$ python3 -q
>>> import numpy as np
>>> from numpy import linalg as LA
>>> np.set_printoptions(suppress=True, linewidth=200)
>>> mat = np.array([[9, 0, 9, 0], [1, 5, 1, 5], [9, 0, 9, 0], [1, 5, 1, 5]])
>>> np.abs(mat).max()
np.int64(9)
>>> mat.shape
(4, 4)
>>> mat.sum(axis=0)
array([20, 10, 20, 10])
>>> LA.matrix_rank(mat)
np.int64(2)
>>> np.count_nonzero(mat)
np.int64(12)
>>> np.diff(mat, axis=0)
array([[-8,  5, -8,  5],
       [ 8, -5,  8, -5],
       [-8,  5, -8,  5]])
>>> mat.sum(axis=1)
array([18, 12, 18, 12])
>>> mat.mean(axis=0)
array([5. , 2.5, 5. , 2.5])
>>> np.unravel_index(np.abs(mat).argmax(), mat.shape)
(np.int64(0), np.int64(0))
>>> J = np.arange(80).reshape(8, 10) + -1
>>> J
array([[-1,  0,  1,  2,  3,  4,  5,  6,  7,  8],
       [ 9, 10, 11, 12, 13, 14, 15, 16, 17, 18],
       [19, 20, 21, 22, 23, 24, 25, 26, 27, 28],
       [29, 30, 31, 32, 33, 34, 35, 36, 37, 38],
       [39, 40, 41, 42, 43, 44, 45, 46, 47, 48],
       [49, 50, 51, 52, 53, 54, 55, 56, 57, 58],
       [59, 60, 61, 62, 63, 64, 65, 66, 67, 68],
       [69, 70, 71, 72, 73, 74, 75, 76, 77, 78]])
>>> x = np.array([5, 0, -5, -4, -3, 0, 5, 2, 5, -3])
>>> a = np.maximum(J @ x, 0)
>>> J * (a > 1e-9)[:, None]
array([[-1,  0,  1,  2,  3,  4,  5,  6,  7,  8],
       [ 9, 10, 11, 12, 13, 14, 15, 16, 17, 18],
       [19, 20, 21, 22, 23, 24, 25, 26, 27, 28],
       [29, 30, 31, 32, 33, 34, 35, 36, 37, 38],
       [39, 40, 41, 42, 43, 44, 45, 46, 47, 48],
       [49, 50, 51, 52, 53, 54, 55, 56, 57, 58],
       [59, 60, 61, 62, 63, 64, 65, 66, 67, 68],
       [69, 70, 71, 72, 73, 74, 75, 76, 77, 78]])
>>> np.flatnonzero(a > 1e-9)
array([0, 1, 2, 3, 4, 5, 6, 7])
>>> J.T @ a
array([33152, 33880, 34608, 35336, 36064, 36792, 37520, 38248, 38976, 39704])
>>> x = np.array([-3, -2, 3, 0])
>>> mat @ (2 * x)
array([  0, -20,   0, -20])
>>> (mat * x).sum(axis=1)
array([  0, -10,   0, -10])
>>> mat @ x
array([  0, -10,   0, -10])
>>> mat * x
array([[-27,   0,  27,   0],
       [ -3, -10,   3,   0],
       [-27,   0,  27,   0],
       [ -3, -10,   3,   0]])
>>> np.einsum("ij,j->i", mat, x)
array([  0, -10,   0, -10])
>>> np.unique(J.round(6), axis=0).shape
(8, 10)
>>> LA.lstsq(J[:-1].T, J[-1])[2]
np.int32(2)
>>> LA.matrix_rank(J, rtol=0.1)
np.int64(1)
>>> [round(float(x), 2) for x in LA.svd(J, compute_uv=False)[:3]]
[401.33, 13.12, 0.0]
>>> rank = LA.matrix_rank(J)
>>> rank
np.int64(2)
>>> ns = LA.svd(J)[2][rank:].T
>>> ns.shape
(10, 8)
>>> [int(LA.matrix_rank(np.delete(J, i, axis=0))) for i in range(8)]
[2, 2, 2, 2, 2, 2, 2, 2]
>>> np.allclose(J @ ns, 0)
True
>>> [int(LA.matrix_rank(J[:i])) for i in range(1, len(J) + 1)]
[1, 2, 2, 2, 2, 2, 2, 2]
>>> m1 = np.load("run9.npy")
>>> m1
array([[ 1, -2,  1, -2],
       [ 0, -2,  0, -2],
       [ 1, -2,  1, -2],
       [ 0, -2,  0, -2]])
>>> out = m1 / LA.norm(m1, axis=1, keepdims=True)
>>> C2 = out @ out.T
>>> np.argwhere(np.triu(np.abs(C2) > 0.95, 1))
array([[0, 2],
       [1, 3]])
>>> round(np.degrees(np.arccos(np.clip(C2[0, 3], -1, 1))), 2)
np.float64(26.57)
>>> np.argsort(-LA.norm(m1, axis=0).round(6), kind="stable")[:3]
array([1, 3, 0])
>>> x = np.array([2, 0, 0, -1])
>>> a = np.maximum(m1 @ x, 0)
>>> m1 * (a > 1e-9)[:, None]
array([[ 1, -2,  1, -2],
       [ 0, -2,  0, -2],
       [ 1, -2,  1, -2],
       [ 0, -2,  0, -2]])
>>> np.round(np.tanh(m1 @ x), 2)
array([1.  , 0.96, 1.  , 0.96])
>>> np.flatnonzero(a > 1e-9)
array([0, 1, 2, 3])
>>> rank = LA.matrix_rank(m1)
>>> rank
np.int64(2)
>>> ns = LA.svd(m1)[2][rank:].T
>>> np.allclose(m1 @ ns, 0)
True
>>> ns.shape
(4, 2)
>>> [int(LA.matrix_rank(m1[:i])) for i in range(1, len(m1) + 1)]
[1, 2, 2, 2]
>>> [int(LA.matrix_rank(np.delete(m1, i, axis=0))) for i in range(4)]
[2, 2, 2, 2]
>>> blk = np.stack([m1, 5 * m1, m1[::-1]])
>>> np.einsum("bij,cij->bc", blk, blk)
array([[ 36, 180,  32],
       [180, 900, 160],
       [ 32, 160,  36]])
>>> LA.matrix_rank(blk.reshape(3, -1))
np.int64(2)
>>> blk.shape
(3, 4, 4)
>>> F = np.array([[-8, 4, -4, -3],
...     [-2, 2, -5, 7],
...     [-5, -3, -6, 9],
...     [2, -8, 7, -8],
...     [4, 0, -8, 5],
...     [9, 6, 3, -4],
...     [-3, 2, -6, 4],
...     [-2, 2, -2, 5],
...     [6, -7, 5, -4]])
>>> F[7] = F[0]
>>> F
array([[-8,  4, -4, -3],
       [-2,  2, -5,  7],
       [-5, -3, -6,  9],
       [ 2, -8,  7, -8],
       [ 4,  0, -8,  5],
       [ 9,  6,  3, -4],
       [-3,  2, -6,  4],
       [-8,  4, -4, -3],
       [ 6, -7,  5, -4]])
>>> out = np.array([[6, 7], [1, 9], [1, -1], [2, 4]])
>>> np.einsum("ij,ij->i", F, F)
array([105,  82, 151, 181, 105, 142,  65, 105, 126])
>>> np.einsum("ij->j", F)
array([ -5,   0, -18,   3])
>>> LA.matrix_rank(np.vstack([F, out.T]))
np.int64(4)
>>> LA.matrix_rank(F @ out)
np.int64(2)
>>> def softmax(z):
...     e = np.exp(z - z.max(axis=-1, keepdims=True))
...     return e / e.sum(axis=-1, keepdims=True)
... 
>>> np.round(softmax(10 * F[2]), 2) + 0
array([0., 0., 0., 1.])
>>> np.round(softmax(F[2] + -2), 2) + 0
array([0., 0., 0., 1.])
>>> np.round(softmax(F).sum(axis=1), 2)
array([1., 1., 1., 1., 1., 1., 1., 1., 1.])
>>> S = F @ F.T / np.sqrt(4)
>>> softmax(S).round(6).argmax(axis=1)
array([0, 2, 2, 3, 4, 5, 2, 0, 3])
>>> P = F @ LA.solve(F.T @ F, F.T)
>>> round(np.trace(P), 2)
np.float64(4.0)
>>> np.round(np.diag(P), 2)
array([0.44, 0.19, 0.43, 0.52, 0.86, 0.63, 0.14, 0.44, 0.36])
>>> np.round(P @ F[:, 2], 2)
array([-4., -5., -6.,  7., -8.,  3., -6., -4.,  5.])
>>> blk = np.stack([F, 5 * F, F[::-1]])
>>> blk.shape
(3, 9, 4)
>>> LA.matrix_rank(blk)
array([4, 4, 4])
>>> blk.sum(axis=0)
array([[-42,  17, -19, -22],
       [-20,  16, -34,  39],
       [-33, -16, -42,  58],
       [ 21, -42,  45, -52],
       [ 28,   0, -56,  35],
       [ 56,  28,  25, -32],
       [-23,   9, -42,  33],
       [-50,  26, -29, -11],
       [ 28, -38,  26, -27]])
>>> q, vecs = LA.qr(F[:, :1])[0], LA.qr(F[:, 1:])[0]
>>> s = LA.svd(q.T @ vecs, compute_uv=False)
>>> np.round(np.degrees(np.arccos(s.clip(0, 1))), 2)
array([51.65])
>>> W0 = np.array([[1, -2, 2, 1],
...     [0, -2, -3, 1],
...     [3, -2, 1, -1],
...     [0, 0, 1, -2],
...     [-2, 1, 0, 2],
...     [3, 3, 3, 3],
...     [1, 3, -2, -2]])
>>> W0[-1] = W0[0] + 4 * W0[1]
>>> W0
array([[  1,  -2,   2,   1],
       [  0,  -2,  -3,   1],
       [  3,  -2,   1,  -1],
       [  0,   0,   1,  -2],
       [ -2,   1,   0,   2],
       [  3,   3,   3,   3],
       [  1, -10, -10,   5]])
>>> P = W0 @ LA.solve(W0.T @ W0, W0.T)
>>> np.round(LA.eigvalsh(P), 2) + 0
array([0., 0., 0., 1., 1., 1., 1.])
>>> np.allclose(P @ P, P)
True
>>> np.round(P @ W0[:, 2], 2) + 0
array([  2.,  -3.,   1.,   1.,   0.,   3., -10.])
>>> LA.matrix_rank(np.eye(7) - P)
np.int64(3)
>>> X = np.loadtxt("dump.csv", delimiter=",")
>>> X
array([[-5.47,  2.54, -3.89, -4.14,  2.79, -4.83, -0.44],
       [ 4.04,  2.58,  1.73,  7.8 ,  0.89, -2.08, -2.86],
       [ 0.66, -0.13, -5.28,  1.89,  7.19,  1.73, -3.66],
       [ 1.12, -5.48, -5.01, -0.24,  0.75, -4.48, -4.79],
       [-2.59,  7.76, -1.09,  1.33,  0.35,  1.21, -5.34],
       [ 3.16, -3.01,  0.72,  6.52, -5.66, -1.04, -2.2 ],
       [ 5.71,  5.8 ,  2.47,  2.72, -0.34,  4.45,  0.66],
       [ 3.24, -1.09, -3.09,  6.16, -6.06,  1.98,  0.35],
       [-4.32,  5.95, -2.48,  1.25,  0.34,  1.55,  5.98],
       [ 1.68,  0.56, -1.5 ,  6.86,  2.82,  5.59,  2.9 ]])
>>> f, r1 = X[9], X[8]
>>> round(float(f @ r1), 2)
35.33
>>> round(f @ f, 2)
np.float64(100.06)
>>> pr = (f @ r1) / (f @ f) * f
>>> round(float(LA.norm(f + r1) ** 2 + LA.norm(f - r1) ** 2), 2)
400.22
>>> pr.round(2)
array([ 0.59,  0.2 , -0.53,  2.42,  1.  ,  1.97,  1.02])
>>> (r1 - pr) @ f
np.float64(0.0)
>>> x = np.array([3, -1, 2, 1, 2, -1, -2])
>>> X @ np.eye(7)[5]
array([-4.83, -2.08,  1.73, -4.48,  1.21, -1.04,  4.45,  1.98,  1.55,  5.59])
>>> np.round(X @ (2 * x), 2)
array([-39.16,  60.76,  26.82,  28.28, -12.42,  29.14,  25.08,  -8.02, -70.9 ,   5.18])
>>> (X @ x).argmax()
np.int64(1)
>>> np.round(X @ x, 2)
array([-19.58,  30.38,  13.41,  14.14,  -6.21,  14.57,  12.54,  -4.01, -35.45,   2.59])
>>> np.round(X @ np.ones(7), 2)
array([-13.44,  12.1 ,   2.4 , -18.13,   1.63,  -1.51,  21.47,   1.49,   8.27,  18.91])
>>> np.round((X * x).sum(axis=1), 2)
array([-19.58,  30.38,  13.41,  14.14,  -6.21,  14.57,  12.54,  -4.01, -35.45,   2.59])
>>> np.round(np.einsum("ij,j->i", X, x), 2)
array([-19.58,  30.38,  13.41,  14.14,  -6.21,  14.57,  12.54,  -4.01, -35.45,   2.59])
